$ python3 -q
>>> import numpy as np
>>> np.set_printoptions(precision=1, suppress=True, linewidth=100)
>>> J = np.array([[27.0, 10.0, -10.0, -25.0, -5.0, 15.0, 0.0, 5.0],
...     [10.0, 6.0, -4.0, -10.0, -2.0, 6.0, 0.0, 2.0],
...     [-10.0, -4.0, 6.0, 10.0, 2.0, -6.0, 0.0, -2.0],
...     [-25.0, -10.0, 10.0, 27.0, 5.0, -15.0, 0.0, -5.0],
...     [-5.0, -2.0, 2.0, 5.0, 3.0, -3.0, 0.0, -1.0],
...     [15.0, 6.0, -6.0, -15.0, -3.0, 11.0, 0.0, 3.0],
...     [0.0, 0.0, 0.0, 0.0, 0.0, 0.0, 2.0, 0.0],
...     [5.0, 2.0, -2.0, -5.0, -1.0, 3.0, 0.0, 3.0]])
>>> x = np.ones(8)
>>> for _ in range(7):
...     x = J @ x
...     x /= np.linalg.norm(x)
...     print(round(x @ J @ x, 1))
... 
67.8
71.0
71.0
71.0
71.0
71.0
71.0
>>> print(round(float(np.linalg.eigvalsh(J)[-1]), 1))
71.0
>>> print(x.round(1) + 0)
[ 0.6  0.2 -0.2 -0.6 -0.1  0.4  0.   0.1]
>>> print(np.flatnonzero(np.linalg.matrix_power((J != 0) + (J.T != 0) + np.eye(8), 8)[6]))
[6]
>>> print(J @ J)
[[ 1829.   730.  -730. -1825.  -365.  1095.     0.   365.]
 [  730.   296.  -292.  -730.  -146.   438.     0.   146.]
 [ -730.  -292.   296.   730.   146.  -438.     0.  -146.]
 [-1825.  -730.   730.  1829.   365. -1095.     0.  -365.]
 [ -365.  -146.   146.   365.    77.  -219.     0.   -73.]
 [ 1095.   438.  -438. -1095.  -219.   661.     0.   219.]
 [    0.     0.     0.     0.     0.     0.     4.     0.]
 [  365.   146.  -146.  -365.   -73.   219.     0.    77.]]
>>> print((J != 0).astype(int))
[[1 1 1 1 1 1 0 1]
 [1 1 1 1 1 1 0 1]
 [1 1 1 1 1 1 0 1]
 [1 1 1 1 1 1 0 1]
 [1 1 1 1 1 1 0 1]
 [1 1 1 1 1 1 0 1]
 [0 0 0 0 0 0 1 0]
 [1 1 1 1 1 1 0 1]]
>>> print((np.linalg.matrix_power((J != 0) + (J.T != 0) + np.eye(8), 8) > 0).astype(int))
[[1 1 1 1 1 1 0 1]
 [1 1 1 1 1 1 0 1]
 [1 1 1 1 1 1 0 1]
 [1 1 1 1 1 1 0 1]
 [1 1 1 1 1 1 0 1]
 [1 1 1 1 1 1 0 1]
 [0 0 0 0 0 0 1 0]
 [1 1 1 1 1 1 0 1]]
>>> print(np.sort(np.linalg.eigvals(J).real))
[ 2.  2.  2.  2.  2.  2.  2. 71.]
>>> E = np.array([[-5, -4, -2, 9, 3, 5, 7],
...     [-1, -2, -4, -4, -5, 4, 0],
...     [4, 6, -2, 5, -3, -7, 2],
...     [4, 4, 6, 16, 6, 8, -2],
...     [-7, -6, 6, 1, 8, 5, 6],
...     [-1, 9, 5, 1, -6, 13, -5],
...     [-9, 4, 4, 5, 3, -6, 1]])
>>> rng = np.random.default_rng(93)
>>> labels = rng.permutation(7)
>>> print(labels)
[3 1 2 5 4 0 6]
>>> Y = E[labels][:, labels]
>>> print(np.diag(Y))
[16 -2 -2 13  8 -5  1]
>>> print(Y)
[[16  4  6  8  6  4 -2]
 [-4 -2 -4  4 -5 -1  0]
 [ 5  6 -2 -7 -3  4  2]
 [ 1  9  5 13 -6 -1 -5]
 [ 1 -6  6  5  8 -7  6]
 [ 9 -4 -2  5  3 -5  7]
 [ 5  4  4 -6  3 -9  1]]
>>> x = np.array([-2, 1, -2, -1, 2, -2, 2])
>>> h = np.maximum(Y @ x, 0)
>>> print(np.tanh(Y @ x))
[-1.  1. -1. -1.  1.  1.  1.]
>>> print(np.flatnonzero(h > 1e-9))
[1 4 5 6]
>>> r0 = np.array([1, 3])
>>> print(np.correlate(E[3], E[5], "full"))
[-20  32  -2 -22 166   4 156  62 188  76  56 -26   2]
>>> print(np.polyval(r0, E[3]))
[ 7  7  9 19  9 11  1]
>>> print(np.convolve(E[3], r0))
[ 4 16 18 34 54 26 22 -6]
>>> labels = rng.permutation(7)
>>> Y = E[:, labels] * rng.choice([-1, 1], 7)
>>> print(Y)
[[  4   3  -2   5  -5   7   9]
 [  2  -5  -4   1  -4   0  -4]
 [ -6  -3  -2  -4   7   2   5]
 [ -4   6   6  -4  -8  -2  16]
 [  6   8   6   7  -5   6   1]
 [ -9  -6   5   1 -13  -5   1]
 [ -4   3   4   9   6   1   5]]
>>> left, _, Vh = np.linalg.svd(E.T @ Y)
>>> print(np.round(np.linalg.lstsq(E, Y)[0], 1) + 0)
[[ 0.  0.  0. -1.  0.  0.  0.]
 [-1.  0.  0.  0.  0.  0.  0.]
 [ 0.  0.  1.  0.  0.  0.  0.]
 [ 0.  0.  0.  0.  0.  0.  1.]
 [ 0.  1.  0.  0.  0.  0.  0.]
 [ 0.  0.  0.  0. -1.  0.  0.]
 [ 0.  0.  0.  0.  0.  1.  0.]]
>>> q, V = np.linalg.qr(E[:, :1])[0], np.linalg.qr(E[:, 1:])[0]
>>> sv = np.linalg.svd(q.T @ V, compute_uv=False)
>>> print((sv > 0.9).sum())
0
>>> A = np.loadtxt("w.csv", delimiter=",")
>>> print(A)
[[ 8. 14. 11.  4.  3.  4.  8.  7.  8. 15.]
 [14.  0.  5.  4. 10.  3. 15. 10.  8.  2.]
 [11.  5. 16. 13. 16.  6.  5.  4.  9.  3.]
 [ 4.  4. 13. 14. 16.  8. 12. 11. 17. 15.]
 [ 3. 10. 16. 16.  6. 12. 11.  9.  9. 11.]
 [ 4.  3.  6.  8. 12. 14.  4.  9.  4.  5.]
 [ 8. 15.  5. 12. 11.  4.  2. 11.  9.  6.]
 [ 7. 10.  4. 11.  9.  9. 11.  4. 10. 12.]
 [ 8.  8.  9. 17.  9.  4.  9. 10. 12. 14.]
 [15.  2.  3. 15. 11.  5.  6. 12. 14. 14.]]
>>> q, r_ = np.linalg.qr(A)
>>> print(np.round(abs(r_[0, 0]), 1), round(float(np.linalg.norm(A[:, 0])), 1))
28.7 28.7
>>> print(q.shape, r_.shape)
(10, 10) (10, 10)
>>> print(np.round(q.T @ q, 1) + 0)
[[1. 0. 0. 0. 0. 0. 0. 0. 0. 0.]
 [0. 1. 0. 0. 0. 0. 0. 0. 0. 0.]
 [0. 0. 1. 0. 0. 0. 0. 0. 0. 0.]
 [0. 0. 0. 1. 0. 0. 0. 0. 0. 0.]
 [0. 0. 0. 0. 1. 0. 0. 0. 0. 0.]
 [0. 0. 0. 0. 0. 1. 0. 0. 0. 0.]
 [0. 0. 0. 0. 0. 0. 1. 0. 0. 0.]
 [0. 0. 0. 0. 0. 0. 0. 1. 0. 0.]
 [0. 0. 0. 0. 0. 0. 0. 0. 1. 0.]
 [0. 0. 0. 0. 0. 0. 0. 0. 0. 1.]]
>>> print(np.allclose(A @ A.T, A.T @ A))
True
>>> A.inv()
Traceback (most recent call last):
  File "<python-input-42>", line 1, in <module>
    A.inv()
    ^^^^^
AttributeError: 'numpy.ndarray' object has no attribute 'inv'
>>> print(np.trace(A))
90.0
>>> print(np.linalg.matrix_power(A, 3))
[[ 57234.  53946.  66181.  85284.  72738.  49016.  60865.  62956.  75193.  75500.]
 [ 53946.  42258.  56816.  74745.  67618.  42871.  55339.  56668.  66884.  63126.]
 [ 66181.  56816.  75964.  98143.  87054.  56518.  68184.  71353.  85204.  81155.]
 [ 85284.  74745.  98143. 128554. 112216.  74112.  90609.  94191. 112752. 109790.]
 [ 72738.  67618.  87054. 112216.  96244.  65600.  78605.  81456.  97160.  96008.]
 [ 49016.  42871.  56518.  74112.  65600.  44182.  51538.  54455.  64056.  61841.]
 [ 60865.  55339.  68184.  90609.  78605.  51538.  62046.  66595.  78748.  76862.]
 [ 62956.  56668.  71353.  94191.  81456.  54455.  66595.  69100.  82542.  81358.]
 [ 75193.  66884.  85204. 112752.  97160.  64056.  78748.  82542.  98640.  96766.]
 [ 75500.  63126.  81155. 109790.  96008.  61841.  76862.  81358.  96766.  93748.]]
>>> print(round(float(np.abs(np.linalg.eigvals(A)).max()), 1))
91.7
>>> cov = A.T @ A
>>> print(cov)
[[ 824.  509.  643.  901.  858.  466.  681.  723.  834.  748.]
 [ 509.  739.  657.  817.  631.  472.  531.  588.  686.  760.]
 [ 643.  657.  994. 1060.  920.  642.  752.  729.  896.  870.]
 [ 901.  817. 1060. 1496. 1225.  812.  921. 1016. 1227. 1185.]
 [ 858.  631.  920. 1225. 1205.  722.  828.  902. 1073.  933.]
 [ 466.  472.  642.  812.  722.  603.  564.  584.  654.  664.]
 [ 681.  531.  752.  921.  828.  564.  837.  721.  868.  840.]
 [ 723.  588.  729. 1016.  902.  584.  721.  829.  903.  868.]
 [ 834.  686.  896. 1227. 1073.  654.  868.  903. 1116. 1075.]
 [ 748.  760.  870. 1185.  933.  664.  840.  868. 1075. 1181.]]
>>> print(np.trace(cov), (A ** 2).sum())
9824.0 9824.0
>>> print((A @ A.T).shape)
(10, 10)
>>> print(np.linalg.matrix_rank(cov))
10
>>> Y = np.array([[1, 1, 0, 0, 2, 1, 2, 1, 1, 0, 0],
...     [2, 1, 2, 1, 2, 2, 1, 2, 2, 2, 2],
...     [2, 2, 1, 1, 1, 1, 2, 1, 1, 2, 0],
...     [1, 0, 1, 2, 2, 2, 1, 1, 2, 1, 1],
...     [2, 2, 2, 2, 1, 2, 2, 2, 0, 0, 2],
...     [2, 1, 2, 1, 1, 2, 2, 1, 0, 1, 0],
...     [2, 1, 2, 1, 1, 1, 1, 1, 1, 0, 0],
...     [2, 1, 1, 1, 1, 2, 2, 1, 2, 0, 1],
...     [1, 0, 2, 0, 2, 2, 0, 0, 0, 1, 1],
...     [1, 0, 1, 0, 1, 2, 0, 1, 1, 1, 1],
...     [2, 2, 2, 0, 1, 1, 2, 1, 1, 1, 1]])
>>> Y[-1] = Y[0]
>>> W0 = Y + 0.1 * np.eye(11)
>>> print(W0)
[[1.1 1.  0.  0.  2.  1.  2.  1.  1.  0.  0. ]
 [2.  1.1 2.  1.  2.  2.  1.  2.  2.  2.  2. ]
 [2.  2.  1.1 1.  1.  1.  2.  1.  1.  2.  0. ]
 [1.  0.  1.  2.1 2.  2.  1.  1.  2.  1.  1. ]
 [2.  2.  2.  2.  1.1 2.  2.  2.  0.  0.  2. ]
 [2.  1.  2.  1.  1.  2.1 2.  1.  0.  1.  0. ]
 [2.  1.  2.  1.  1.  1.  1.1 1.  1.  0.  0. ]
 [2.  1.  1.  1.  1.  2.  2.  1.1 2.  0.  1. ]
 [1.  0.  2.  0.  2.  2.  0.  0.  0.1 1.  1. ]
 [1.  0.  1.  0.  1.  2.  0.  1.  1.  1.1 1. ]
 [1.  1.  0.  0.  2.  1.  2.  1.  1.  0.  0.1]]
>>> print(round(np.abs(np.linalg.eigvals(W0)).max(), 1))
12.8
>>> print(np.allclose(W0 @ W0.T, W0.T @ W0))
False
>>> print(np.trace(W0))
12.1
>>> print((W0 + W0.T) / 2)
[[1.1 1.5 1.  0.5 2.  1.5 2.  1.5 1.  0.5 0.5]
 [1.5 1.1 2.  0.5 2.  1.5 1.  1.5 1.  1.  1.5]
 [1.  2.  1.1 1.  1.5 1.5 2.  1.  1.5 1.5 0. ]
 [0.5 0.5 1.  2.1 2.  1.5 1.  1.  1.  0.5 0.5]
 [2.  2.  1.5 2.  1.1 1.5 1.5 1.5 1.  0.5 2. ]
 [1.5 1.5 1.5 1.5 1.5 2.1 1.5 1.5 1.  1.5 0.5]
 [2.  1.  2.  1.  1.5 1.5 1.1 1.5 0.5 0.  1. ]
 [1.5 1.5 1.  1.  1.5 1.5 1.5 1.1 1.  0.5 1. ]
 [1.  1.  1.5 1.  1.  1.  0.5 1.  0.1 1.  1. ]
 [0.5 1.  1.5 0.5 0.5 1.5 0.  0.5 1.  1.1 0.5]
 [0.5 1.5 0.  0.5 2.  0.5 1.  1.  1.  0.5 0.1]]
>>> W0.inv()
Traceback (most recent call last):
  File "<python-input-59>", line 1, in <module>
    W0.inv()
    ^^^^^^
AttributeError: 'numpy.ndarray' object has no attribute 'inv'
>>> print((W0 - W0.T) / 2)
[[ 0.  -0.5 -1.  -0.5  0.  -0.5  0.  -0.5  0.  -0.5 -0.5]
 [ 0.5  0.   0.   0.5  0.   0.5  0.   0.5  1.   1.   0.5]
 [ 1.   0.   0.   0.  -0.5 -0.5  0.   0.  -0.5  0.5  0. ]
 [ 0.5 -0.5  0.   0.   0.   0.5  0.   0.   1.   0.5  0.5]
 [ 0.   0.   0.5  0.   0.   0.5  0.5  0.5 -1.  -0.5  0. ]
 [ 0.5 -0.5  0.5 -0.5 -0.5  0.   0.5 -0.5 -1.  -0.5 -0.5]
 [ 0.   0.   0.   0.  -0.5 -0.5  0.  -0.5  0.5  0.  -1. ]
 [ 0.5 -0.5  0.   0.  -0.5  0.5  0.5  0.   1.  -0.5  0. ]
 [ 0.  -1.   0.5 -1.   1.   1.  -0.5 -1.   0.   0.   0. ]
 [ 0.5 -1.  -0.5 -0.5  0.5  0.5  0.   0.5  0.   0.   0.5]
 [ 0.5 -0.5  0.  -0.5  0.   0.5  1.   0.   0.  -0.5  0. ]]
>>> print(np.round(np.linalg.det(W0), 1))
-33.6
>>> r0 = np.array([2, -5, -1, -5, 5, 2, -2, -2, 2, -3, 4])
>>> Y = W0 + np.outer(r0, np.eye(11)[6])
>>> print(np.round(np.linalg.det(Y) / np.linalg.det(W0), 1), np.round(1 + np.linalg.solve(W0, r0)[6], 1))
5.2 5.2
>>> print(np.linalg.matrix_rank(Y - W0))
1
>>> q, r_ = np.linalg.qr(W0)
>>> print(np.allclose(r_.T @ r_, W0.T @ W0))
True
>>> print(q.round(1) + 0)
[[-0.2  0.2  0.4  0.2 -0.4  0.1 -0.1  0.1 -0.3 -0.1 -0.6]
 [-0.4 -0.1 -0.1  0.1 -0.2  0.2  0.4  0.5  0.5  0.3 -0.2]
 [-0.4  0.5  0.   0.   0.1  0.1  0.3 -0.6 -0.1  0.4  0.1]
 [-0.2 -0.4  0.1 -0.8 -0.4  0.1  0.  -0.1 -0.1  0.1  0.1]
 [-0.4  0.5 -0.5 -0.3  0.  -0.4  0.   0.2 -0.1 -0.4  0. ]
 [-0.4 -0.2 -0.1  0.1  0.3 -0.2 -0.7  0.1  0.   0.5  0. ]
 [-0.4 -0.2 -0.1  0.1  0.3  0.7  0.   0.1 -0.4 -0.3  0.2]
 [-0.4 -0.2  0.5 -0.1  0.4 -0.2  0.  -0.2  0.4 -0.4 -0.1]
 [-0.2 -0.4 -0.4  0.4 -0.4 -0.1 -0.1 -0.5  0.1 -0.2 -0.1]
 [-0.2 -0.4  0.1  0.2  0.1 -0.5  0.4  0.2 -0.5  0.1  0.2]
 [-0.2  0.2  0.3  0.2 -0.5  0.  -0.2  0.1  0.1 -0.1  0.7]]
>>> print(np.abs(np.diag(r_)))
[5.4 1.7 1.7 2.1 2.6 1.3 1.1 1.  0.6 1.9 0.3]
>>> print(np.round(q.T @ q, 1) + 0)
[[1. 0. 0. 0. 0. 0. 0. 0. 0. 0. 0.]
 [0. 1. 0. 0. 0. 0. 0. 0. 0. 0. 0.]
 [0. 0. 1. 0. 0. 0. 0. 0. 0. 0. 0.]
 [0. 0. 0. 1. 0. 0. 0. 0. 0. 0. 0.]
 [0. 0. 0. 0. 1. 0. 0. 0. 0. 0. 0.]
 [0. 0. 0. 0. 0. 1. 0. 0. 0. 0. 0.]
 [0. 0. 0. 0. 0. 0. 1. 0. 0. 0. 0.]
 [0. 0. 0. 0. 0. 0. 0. 1. 0. 0. 0.]
 [0. 0. 0. 0. 0. 0. 0. 0. 1. 0. 0.]
 [0. 0. 0. 0. 0. 0. 0. 0. 0. 1. 0.]
 [0. 0. 0. 0. 0. 0. 0. 0. 0. 0. 1.]]
>>> t3 = np.stack([W0, -1 * W0, W0[::-1]])
>>> print(np.linalg.matrix_rank(t3.reshape(3, -1)))
2
>>> print(np.einsum("bij,cij->bc", t3, t3))
[[ 224.3 -224.3  181.6]
 [-224.3  224.3 -181.6]
 [ 181.6 -181.6  224.3]]
>>> print(np.linalg.matrix_rank(t3))
[11 11 11]
>>> Y = np.array([[2, 2, 1, 0, 0, 2, 1, -2, 3, 2, -2],
...     [-2, 0, -2, 0, 2, 3, -1, 0, -2, -1, 0],
...     [-3, -1, 3, 1, 3, -1, 2, -2, 1, 1, 3],
...     [2, 1, 0, 2, -3, -1, 1, 2, -1, 3, -1],
...     [1, 0, 2, -1, 3, -1, 1, 0, 1, 3, 0],
...     [3, -2, 3, 0, -3, 2, -3, 3, 1, 1, 1],
...     [-3, 2, -2, 1, 0, 3, -1, -1, 0, 2, 0],
...     [-3, 0, -1, 2, 1, 3, -2, 0, 3, -3, -1],
...     [-3, 2, 3, 1, 2, 2, -3, 1, 2, 2, -1],
...     [2, -2, 2, 2, -3, 3, -2, -2, 2, 1, -3],
...     [-3, 3, 2, -3, 2, -1, -1, -3, -3, 3, 3]])
>>> F = Y + Y.T
>>> print(F)
[[ 4  0 -2  2  1  5 -2 -5  0  4 -5]
 [ 0  0 -3  1  2  1  1  0  0 -3  3]
 [-2 -3  6  1  5  2  0 -3  4  3  5]
 [ 2  1  1  4 -4 -1  2  4  0  5 -4]
 [ 1  2  5 -4  6 -4  1  1  3  0  2]
 [ 5  1  2 -1 -4  4  0  6  3  4  0]
 [-2  1  0  2  1  0 -2 -3 -3  0 -1]
 [-5  0 -3  4  1  6 -3  0  4 -5 -4]
 [ 0  0  4  0  3  3 -3  4  4  4 -4]
 [ 4 -3  3  5  0  4  0 -5  4  2  0]
 [-5  3  5 -4  2  0 -1 -4 -4  0  6]]
>>> labels = rng.permutation(11)
>>> print(labels)
[ 6  8  1 10  0  5  2  4  7  9  3]
>>> Y = F[labels][:, labels]
>>> print(Y)
[[-2 -3  1 -1 -2  0  0  1 -3  0  2]
 [-3  4  0 -4  0  3  4  3  4  4  0]
 [ 1  0  0  3  0  1 -3  2  0 -3  1]
 [-1 -4  3  6 -5  0  5  2 -4  0 -4]
 [-2  0  0 -5  4  5 -2  1 -5  4  2]
 [ 0  3  1  0  5  4  2 -4  6  4 -1]
 [ 0  4 -3  5 -2  2  6  5 -3  3  1]
 [ 1  3  2  2  1 -4  5  6  1  0 -4]
 [-3  4  0 -4 -5  6 -3  1  0 -5  4]
 [ 0  4 -3  0  4  4  3  0 -5  2  5]
 [ 2  0  1 -4  2 -1  1 -4  4  5  4]]
>>> print(np.sort(np.abs(np.linalg.eigvals(Y))))
[ 0.5  1.9  3.4  3.6  6.9  7.8  9.  11.3 15.2 16.1 18.8]
>>> print(np.diag(Y))
[-2  4  0  6  4  4  6  6  0  2  4]
>>> print(np.allclose(Y, F))
False
